$ ipython --no-banner

In [1]: import numpy as np

In [2]: import numpy.linalg as la

In [3]: np.set_printoptions(precision=2, suppress=True, linewidth=160)

In [4]: def rnd(a):
   ...:     return np.round(a, 2) + 0
   ...: 

In [5]: J = np.load("m.npy")

In [6]: print(J)
[[ 0  4 -7]
 [-4  0  6]
 [ 7 -6  0]]

In [7]: print(np.einsum("ij,ji->", J, J))
-202

In [8]: print(rnd(la.eigvals(J).sum().real))
0.0

In [9]: print(np.einsum("ii->", J))
0

In [10]: print(rnd(la.eigvals(J)))
[0.+10.05j 0.-10.05j 0. +0.j  ]

In [11]: B = np.array([[2, 0, 2, 0], [2, 0, 1, 1]])

In [12]: A = B.T @ B

In [13]: print(A)
[[8 0 6 2]
 [0 0 0 0]
 [6 0 5 1]
 [2 0 1 1]]

In [14]: print((A != 0).astype(int))
[[1 0 1 1]
 [0 0 0 0]
 [1 0 1 1]
 [1 0 1 1]]

In [15]: print(A @ A)
[[104   0  80  24]
 [  0   0   0   0]
 [ 80   0  62  18]
 [ 24   0  18   6]]

In [16]: print(rnd(la.det(A)))
0.0

In [17]: rank = la.matrix_rank(A)

In [18]: print(rank)
2

In [19]: null = la.svd(A)[2][rank:].T

In [20]: print(la.matrix_rank(A.T @ A), la.matrix_rank(A @ A.T))
2 2

In [21]: print([int(la.matrix_rank(A[:i])) for i in range(1, len(A) + 1)])
[1, 1, 2, 2]

In [22]: print([int(la.matrix_rank(A[:, :j + 1])) for j in range(4)])
[1, 1, 2, 2]

In [23]: w, V = la.eigh(A)

In [24]: vec = np.array([-7, -5, 5, 4])

In [25]: print(rnd(V * np.abs(w) @ V.T))
[[8. 0. 6. 2.]
 [0. 0. 0. 0.]
 [6. 0. 5. 1.]
 [2. 0. 1. 1.]]

In [26]: print(rnd(la.eigvalsh(A[1:, 1:])))
[0.   0.76 5.24]

In [27]: print(la.lstsq(A[:-1].T, A[-1])[2])
2

In [28]: print(rnd(np.trace(la.pinv(A) @ A)))
2.0

In [29]: print(np.abs(np.diag(la.qr(A)[1])) > 1e-9)
[ True False  True False]

In [30]: mat = np.load("w.npy")

In [31]: print(mat)
[[ 14  -4  12 -18]
 [ 14  -4  12 -18]
 [ 21  -6  18 -27]
 [  0   0   0   0]]

In [32]: print(np.argsort(-la.norm(mat, axis=0).round(6), kind="stable")[:3])
[3 0 2]

In [33]: print([round(float(x), 2) for x in la.svd(mat, compute_uv=False)[:3]])
[53.76, 0.0, 0.0]

In [34]: print(la.matrix_rank(mat, rtol=0.1))
1

In [35]: print(la.cond(mat) > 100)
True

In [36]: print(rnd(la.norm(mat, 2) / la.norm(mat)))
1.0

In [37]: m1 = np.array([[3.0, 0.0, 2.0], [0.0, 3.0, 0.0], [2.0, 0.0, 3.0]])

In [38]: w, V = la.eigh(m1)

In [39]: print(rnd(V @ np.diag(w) @ V.T))
[[3. 0. 2.]
 [0. 3. 0.]
 [2. 0. 3.]]

In [40]: print(rnd(la.eigvalsh(m1 + -1 * np.eye(3))))
[0. 2. 4.]

In [41]: print(w.sum(), np.trace(m1))
9.0 9.0

In [42]: print(np.unique(w.round(6) + 0, return_counts=True)[1])
[1 1 1]

In [43]: print(rnd(la.eigvalsh(m1 @ m1)))
[ 1.  9. 25.]

In [44]: print(rnd(V.T @ V))
[[1. 0. 0.]
 [0. 1. 0.]
 [0. 0. 1.]]

In [45]: Uu, sigma, vt = la.svd(m1, full_matrices=False)

In [46]: print(rnd(vt @ vt.T))
[[1. 0. 0.]
 [0. 1. 0.]
 [0. 0. 1.]]

In [47]: print(rnd(Uu.T @ m1 @ vt.T))
[[5. 0. 0.]
 [0. 3. 0.]
 [0. 0. 1.]]

In [48]: print(rnd(np.sqrt((sigma ** 2).sum())), rnd(la.norm(m1)))
5.92 5.92

In [49]: print(rnd(np.cumsum(sigma ** 2) / np.sum(sigma ** 2)))
[0.71 0.97 1.  ]

In [50]: print(rnd(sigma / sigma[0]))
[1.  0.6 0.2]

In [51]: print(Uu.shape, sigma.shape, vt.shape)
(3, 3) (3,) (3, 3)

In [52]: print(np.allclose(Uu * sigma @ vt, m1))
True

In [53]: O, _ = la.qr(np.array([[-0.4, 0.4, 0.5, -0.7],
    ...:     [2.4, -0.9, -0.7, -0.5],
    ...:     [-0.1, -1.2, -0.1, -0.3],
    ...:     [1.8, -1.4, 1.0, -0.4]]))

In [54]: w = np.array([2, 0, 2, 0])

In [55]: E = O @ np.diag(w) @ O.T

In [56]: print(rnd(E))
[[ 0.4  -0.61 -0.27  0.44]
 [-0.61  1.7   0.25  0.28]
 [-0.27  0.25  0.21 -0.49]
 [ 0.44  0.28 -0.49  1.69]]

In [57]: w, V = la.eigh(E)

In [58]: vec = np.array([-8, 0, -3, 9])

In [59]: print(rnd(vec @ E @ vec))
114.56

In [60]: print(rnd(np.abs(E).sum(axis=1).max()), rnd(np.abs(w).max()))
2.91 2.0

In [61]: print(rnd(V * np.abs(w) @ V.T))
[[ 0.4  -0.61 -0.27  0.44]
 [-0.61  1.7   0.25  0.28]
 [-0.27  0.25  0.21 -0.49]
 [ 0.44  0.28 -0.49  1.69]]
